% ipython --no-banner

In [1]: import numpy as np

In [2]: np.set_printoptions(precision=2, suppress=True, linewidth=140)

In [3]: def rd(a):
   ...:     return np.round(a, 2) + 0
   ...: 

In [4]: f = np.array([-5, 1, 2])

In [5]: arr = 2 * np.eye(3) + np.outer(f, f)

In [6]: arr
Out[6]: 
array([[ 27.,  -5., -10.],
       [ -5.,   3.,   2.],
       [-10.,   2.,   6.]])

In [7]: # symmetric

In [8]: evals, vecs = np.linalg.eigh(arr)

In [9]: evals.sum(), np.trace(arr)
Out[9]: (np.float64(36.0), np.float64(36.0))

In [10]: rd(np.linalg.eigvalsh(arr + -2 * np.eye(3)))
Out[10]: array([ 0.,  0., 30.])

In [11]: rd(np.abs(vecs[:, -1]))
Out[11]: array([0.91, 0.18, 0.37])

In [12]: rd(vecs @ np.diag(evals) @ vecs.T)
Out[12]: 
array([[ 27.,  -5., -10.],
       [ -5.,   3.,   2.],
       [-10.,   2.,   6.]])

In [13]: rd(np.linalg.svd(arr, compute_uv=False))
Out[13]: array([32.,  2.,  2.])

In [14]: rd(vecs.T @ arr @ vecs)
Out[14]: 
array([[ 2.,  0.,  0.],
       [ 0.,  2.,  0.],
       [ 0.,  0., 32.]])

In [15]: rd(vecs.T @ vecs)
Out[15]: 
array([[1., 0., 0.],
       [0., 1., 0.],
       [0., 0., 1.]])

In [16]: (evals > 1e-8).sum(), (evals < -1e-8).sum()
Out[16]: (np.int64(3), np.int64(0))

In [17]: O, R = np.linalg.qr(arr)

In [18]: rd(R)
Out[18]: 
array([[-29.22,   5.82,  11.63],
       [  0.  ,  -2.04,  -0.16],
       [  0.  ,   0.  ,   2.15]])

In [19]: rd(np.abs(np.diag(R)))
Out[19]: array([29.22,  2.04,  2.15])

In [20]: O.shape, R.shape
Out[20]: ((3, 3), (3, 3))

In [21]: rd(O)
Out[21]: 
array([[-0.92, -0.18,  0.34],
       [ 0.17, -0.98, -0.07],
       [ 0.34,  0.  ,  0.94]])

In [22]: rng = np.random.default_rng(1306)

In [23]: z = rng.permutation(3)

In [24]: Y = arr[:, z] * rng.choice([-1, 1], 3)

In [25]: Y
Out[25]: 
array([[ -5., -27., -10.],
       [  3.,   5.,   2.],
       [  2.,  10.,   6.]])

In [26]: Uu, _, VT = np.linalg.svd(arr.T @ Y)

In [27]: rd(Uu @ VT)
Out[27]: 
array([[ 0., -1.,  0.],
       [ 1.,  0.,  0.],
       [ 0.,  0.,  1.]])

In [28]: rd(np.linalg.lstsq(arr, Y)[0])
Out[28]: 
array([[ 0., -1.,  0.],
       [ 1.,  0.,  0.],
       [ 0.,  0.,  1.]])

In [29]: rd(np.abs(np.linalg.svd(arr)[2][-1]))
Out[29]: array([0.41, 0.41, 0.82])

In [30]: rd(np.linalg.norm(arr, 2) / np.linalg.norm(arr))
Out[30]: np.float64(1.0)

In [31]: m1 = np.array([[0, 0, 0], [-2, 2, -4], [-4, 4, -8]])

In [32]: m1
Out[32]: 
array([[ 0,  0,  0],
       [-2,  2, -4],
       [-4,  4, -8]])

In [33]: # rows and columns are dependent

In [34]: np.kron(np.eye(2, dtype=int), m1)
Out[34]: 
array([[ 0,  0,  0,  0,  0,  0],
       [-2,  2, -4,  0,  0,  0],
       [-4,  4, -8,  0,  0,  0],
       [ 0,  0,  0,  0,  0,  0],
       [ 0,  0,  0, -2,  2, -4],
       [ 0,  0,  0, -4,  4, -8]])

In [35]: rd(np.linalg.eigvals(m1).sum().real)
Out[35]: np.float64(-6.0)

In [36]: rd(np.linalg.det(m1[::-1]))
Out[36]: np.float64(0.0)

In [37]: np.einsum("ii->", m1)
Out[37]: np.int64(-6)

In [38]: np.einsum("ij,ji->", m1, m1)
Out[38]: np.int64(36)

In [39]: Y = m1 + rng.integers(-2, 3, (3, 1)) @ rng.integers(-2, 3, (1, 3))

In [40]: Y
Out[40]: 
array([[ 0,  0,  0],
       [-1,  1, -3],
       [-5,  5, -9]])

In [41]: np.linalg.matrix_rank(Y - m1, tol=1e-8)
Out[41]: np.int64(1)

In [42]: rd(np.linalg.svd(Y - m1, compute_uv=False))
Out[42]: array([2.45, 0.  , 0.  ])

In [43]: Y - m1
Out[43]: 
array([[ 0,  0,  0],
       [ 1, -1,  1],
       [-1,  1, -1]])

In [44]: np.abs(Y - m1).sum(axis=1)
Out[44]: array([0, 3, 3])

In [45]: Uu, s, VT = np.linalg.svd(m1)

In [46]: vecs = VT[:(s > 1e-8).sum()]

In [47]: x = m1[0] + -1 * m1[1] + rng.integers(2) * np.eye(3)[0]

In [48]: x
Out[48]: array([ 2., -2.,  4.])

In [49]: rd(np.linalg.norm(x - vecs.T @ vecs @ x))
Out[49]: np.float64(0.0)

In [50]: np.allclose(vecs.T @ vecs @ x, x)
Out[50]: True

In [51]: np.linalg.matrix_rank(np.vstack([m1, x]))
Out[51]: np.int64(1)

In [52]: X = np.array([[1, -3, 9, -27], [1, -2, 4, -8], [1, -1, 1, -1], [1, 0, 0, 0]])

In [53]: # row 0 dominates

In [54]: Uu, s, VT = np.linalg.svd(X, full_matrices=False)

In [55]: rd(np.cumsum(s ** 2) / np.sum(s ** 2))
Out[55]: array([0.99, 1.  , 1.  , 1.  ])

In [56]: rd(s / s[0])
Out[56]: array([1.  , 0.07, 0.03, 0.01])

In [57]: rd(Uu.T @ X @ VT.T)
Out[57]: 
array([[30.07,  0.  ,  0.  ,  0.  ],
       [ 0.  ,  2.24,  0.  ,  0.  ],
       [ 0.  ,  0.  ,  0.92,  0.  ],
       [ 0.  ,  0.  ,  0.  ,  0.19]])

In [58]: (s > 1e-8).sum()
Out[58]: np.int64(4)

In [59]: rd(s)
Out[59]: array([30.07,  2.24,  0.92,  0.19])

In [60]: Y = X + rng.integers(-2, 3, (4, 1)) @ rng.integers(-2, 3, (1, 4))

In [61]: Y
Out[61]: 
array([[  1,  -1,   9, -29],
       [  1,  -4,   4,  -6],
       [  1,  -2,   1,   0],
       [  1,   1,   0,  -1]])

In [62]: np.linalg.matrix_rank(Y - X, tol=1e-8)
Out[62]: np.int64(1)

In [63]: np.abs(Y - X).sum(axis=1)
Out[63]: array([4, 4, 2, 2])

In [64]: feats = np.loadtxt("m.csv", delimiter=",")

In [65]: feats
Out[65]: 
array([[ 1., -1.,  1., -1.],
       [ 1.,  0.,  0.,  0.]])

In [66]: # column 3 repeats column 1

In [67]: x = np.array([1, 1, 3, 5])

In [68]: (feats * x).sum(axis=1)
Out[68]: array([-2.,  1.])

In [69]: feats @ np.ones(4)
Out[69]: array([0., 1.])

In [70]: Y = feats / np.sqrt((feats ** 2).mean(axis=1, keepdims=True))

In [71]: rd(np.linalg.norm(Y, axis=1))
Out[71]: array([2., 2.])

In [72]: Y[1]
Out[72]: array([2., 0., 0., 0.])

In [73]: E = np.array([[0, 3, 0, 3, 0, 3],
    ...:     [3, 2, 3, 2, 3, 2],
    ...:     [0, 2, 0, 2, 0, 2],
    ...:     [0, 3, 0, 3, 0, 3],
    ...:     [3, 2, 3, 2, 3, 2],
    ...:     [0, 2, 0, 2, 0, 2]])

In [74]: # rows 0 and 3 are equal

In [75]: rd(np.linalg.norm(E, "nuc"))
Out[75]: np.float64(16.91)

In [76]: rd(np.linalg.norm(E[1], 1)), rd(np.linalg.norm(E[1], np.inf))
Out[76]: (np.float64(15.0), np.float64(3.0))

In [77]: E[1] @ E[3]
Out[77]: np.int64(18)

In [78]: rd(np.linalg.norm(E) ** 2 / np.linalg.norm(E, 2) ** 2)
Out[78]: np.float64(1.29)

In [79]: rd(np.linalg.norm(E, 1)), rd(np.linalg.norm(E, np.inf))
Out[79]: (np.float64(14.0), np.float64(15.0))

In [80]: rd(np.linalg.norm(E[1] - E[3]))
Out[80]: np.float64(5.48)

In [81]: rd(np.linalg.norm(E, 2))
Out[81]: np.float64(11.01)

In [82]: f = np.array([-1, 1, -2])

In [83]: np.correlate(E[2], E[1], "full")
Out[83]: array([ 0,  4,  6,  8, 12, 12, 18,  8, 12,  4,  6])

In [84]: np.cross(E[2, :3], E[1, :3])
Out[84]: array([ 6,  0, -6])

In [85]: def softmax(z):
    ...:     e = np.exp(z - z.max(axis=-1, keepdims=True))
    ...:     return e / e.sum(axis=-1, keepdims=True)
    ...: 

In [86]: rd(softmax(E[3] + -1))
Out[86]: array([0.02, 0.32, 0.02, 0.32, 0.02, 0.32])

In [87]: rd(softmax(10 * E[3]))
Out[87]: array([0.  , 0.33, 0.  , 0.33, 0.  , 0.33])

In [88]: S = E @ E.T / np.sqrt(6)

In [89]: rd(softmax(S))
Out[89]: 
array([[0.48, 0.01, 0.01, 0.48, 0.01, 0.01],
       [0.  , 0.5 , 0.  , 0.  , 0.5 , 0.  ],
       [0.43, 0.04, 0.04, 0.43, 0.04, 0.04],
       [0.48, 0.01, 0.01, 0.48, 0.01, 0.01],
       [0.  , 0.5 , 0.  , 0.  , 0.5 , 0.  ],
       [0.43, 0.04, 0.04, 0.43, 0.04, 0.04]])

In [90]: softmax(S).round(6).argmax(axis=1)
Out[90]: array([0, 1, 0, 0, 1, 0])

In [91]: F = rng.normal(size=(25, 3))

In [92]: F = 10 * F / np.linalg.norm(F, axis=1, keepdims=True)

In [93]: rd(F)
Out[93]: 
array([[ 2.44, -8.98, -3.65],
       [ 5.39,  2.79, -7.94],
       [ 4.93, -8.39,  2.33],
       [ 2.97,  7.57, -5.81],
       [-7.03,  7.11,  0.08],
       [ 3.81, -9.24,  0.06],
       [-9.06, -3.98,  1.43],
       [ 9.19, -2.84, -2.73],
       [ 0.01,  7.59,  6.51],
       [-1.89,  7.09, -6.79],
       [ 5.64, -5.08,  6.51],
       [ 8.65, -0.53,  4.99],
       [ 3.76, -0.14, -9.26],
       [-3.66, -7.99, -4.78],
       [-6.82, -0.79,  7.27],
       [ 8.42, -0.98,  5.31],
       [-9.65, -2.61,  0.32],
       [ 9.34,  3.19, -1.63],
       [ 9.19, -0.07,  3.94],
       [-9.14,  2.97, -2.75],
       [ 0.23,  7.81,  6.24],
       [ 1.46,  7.99, -5.84],
       [-1.49, -7.65,  6.26],
       [-0.87, -5.05, -8.59],
       [ 1.63,  9.34, -3.18]])

In [94]: Xs = (F - F.mean(axis=0)) / F.std(axis=0)

In [95]: np.argwhere(np.abs(Xs) > 2)
Out[95]: array([], shape=(0, 2), dtype=int64)

In [96]: beta = np.linalg.lstsq(np.delete(Xs, 1, axis=1), Xs[:, 1])[0]

In [97]: np.abs(beta).argmax()
Out[97]: np.int64(1)

In [98]: rd(beta)
Out[98]: array([-0.05, -0.13])

In [99]: Z = F[[5, 12]].astype(float)

In [100]: for _ in range(5):
     ...:     z = np.linalg.norm(F[:, None] - Z, axis=-1).argmin(axis=1)
     ...:     Z = np.array([F[z == j].mean(axis=0) for j in range(2)])
     ...: 

In [101]: z
Out[101]: array([0, 1, 0, 1, 1, 0, 0, 0, 1, 1, 0, 0, 1, 0, 0, 0, 0, 1, 0, 1, 1, 1, 0, 0, 1])

In [102]: rd(Z[1] - Z[0])
Out[102]: array([-0.87, 10.34, -4.1 ])

In [103]: np.bincount(z)
Out[103]: array([14, 11])

In [104]: rd(Z)
Out[104]: 
array([[ 1.48, -4.59,  1.33],
       [ 0.61,  5.76, -2.76]])

In [105]: x = np.array([2, 0, 2])

In [106]: h1 = np.maximum(Z @ x, 0)

In [107]: rd(np.maximum(Z @ (3 * x), 0))
Out[107]: array([16.89,  0.  ])

In [108]: rd(np.tanh(Z @ x))
Out[108]: array([ 1., -1.])

In [109]: rd(Z.T @ h1)
Out[109]: array([  8.34, -25.82,   7.52])

In [110]: rd(Z * (h1 > 1e-9)[:, None])
Out[110]: 
array([[ 1.48, -4.59,  1.33],
       [ 0.  ,  0.  ,  0.  ]])

In [111]: Y = np.c_[F[:, :2] @ np.array([[-1, 1], [2, 1]]), np.array([0, 2, -3, 2, 0, -2, -3, -2, 2, 1, 2, -1, 1, 0, -1, -2, -2, 2, -2, -2, -3, 3, 2, 3, 2])]

In [112]: rd(Y)
Out[112]: 
array([[-20.41,  -6.54,   0.  ],
       [  0.19,   8.19,   2.  ],
       [-21.7 ,  -3.46,  -3.  ],
       [ 12.17,  10.55,   2.  ],
       [ 21.25,   0.08,   0.  ],
       [-22.3 ,  -5.43,  -2.  ],
       [  1.11, -13.04,  -3.  ],
       [-14.88,   6.35,  -2.  ],
       [ 15.16,   7.6 ,   2.  ],
       [ 16.07,   5.2 ,   1.  ],
       [-15.79,   0.57,   2.  ],
       [ -9.72,   8.12,  -1.  ],
       [ -4.05,   3.62,   1.  ],
       [-12.32, -11.65,   0.  ],
       [  5.23,  -7.61,  -1.  ],
       [-10.38,   7.43,  -2.  ],
       [  4.42, -12.26,  -2.  ],
       [ -2.95,  12.53,   2.  ],
       [ -9.32,   9.12,  -2.  ],
       [ 15.09,  -6.17,  -2.  ],
       [ 15.38,   8.04,  -3.  ],
       [ 14.51,   9.45,   3.  ],
       [-13.82,  -9.14,   2.  ],
       [ -9.23,  -5.92,   3.  ],
       [ 17.06,  10.97,   2.  ]])

In [113]: np.linalg.matrix_rank(Y)
Out[113]: np.int64(3)

In [114]: P = Y @ np.linalg.solve(Y.T @ Y, Y.T)

In [115]: rd(np.trace(P))
Out[115]: np.float64(3.0)

In [116]: np.linalg.matrix_rank(np.eye(25) - P)
Out[116]: np.int64(22)

In [117]: M = np.minimum.outer(np.arange(1, 4), np.arange(1, 4)) * 5

In [118]: M
Out[118]: 
array([[ 5,  5,  5],
       [ 5, 10, 10],
       [ 5, 10, 15]])

In [119]: f = np.array([2, 5, 3])

In [120]: Y = M + np.outer(f, np.eye(3)[1])

In [121]: np.linalg.matrix_rank(np.linalg.inv(Y) - np.linalg.inv(M), tol=1e-8)
Out[121]: np.int64(1)

In [122]: rd(np.linalg.det(Y) / np.linalg.det(M)), rd(1 + np.linalg.solve(M, f)[1])
Out[122]: (np.float64(2.0), np.float64(2.0))

In [123]: evals, vecs = np.linalg.eig(M)

In [124]: rd(np.sort(np.linalg.eigvals(M @ M)))
Out[124]: array([  2.37,  10.34, 637.29])

In [125]: rd(evals)
Out[125]: array([25.24,  3.22,  1.54])

In [126]: rd(np.sort(np.linalg.eigvals(M.T)))
Out[126]: array([ 1.54,  3.22, 25.24])

In [127]: rd(M @ vecs[:, 0] - evals[0] * vecs[:, 0])
Out[127]: array([0., 0., 0.])

In [128]: z = rng.permutation(3)

In [129]: Y = M[:, z] * rng.choice([-1, 1], 3)

In [130]: Y
Out[130]: 
array([[ -5,  -5,   5],
       [-10, -10,   5],
       [-10, -15,   5]])

In [131]: Uu, _, VT = np.linalg.svd(M.T @ Y)

In [132]: rd(np.linalg.lstsq(M, Y)[0])
Out[132]: 
array([[ 0.,  0.,  1.],
       [-1.,  0.,  0.],
       [ 0., -1.,  0.]])

In [133]: rd(Uu @ VT)
Out[133]: 
array([[ 0.,  0.,  1.],
       [-1.,  0.,  0.],
       [ 0., -1.,  0.]])
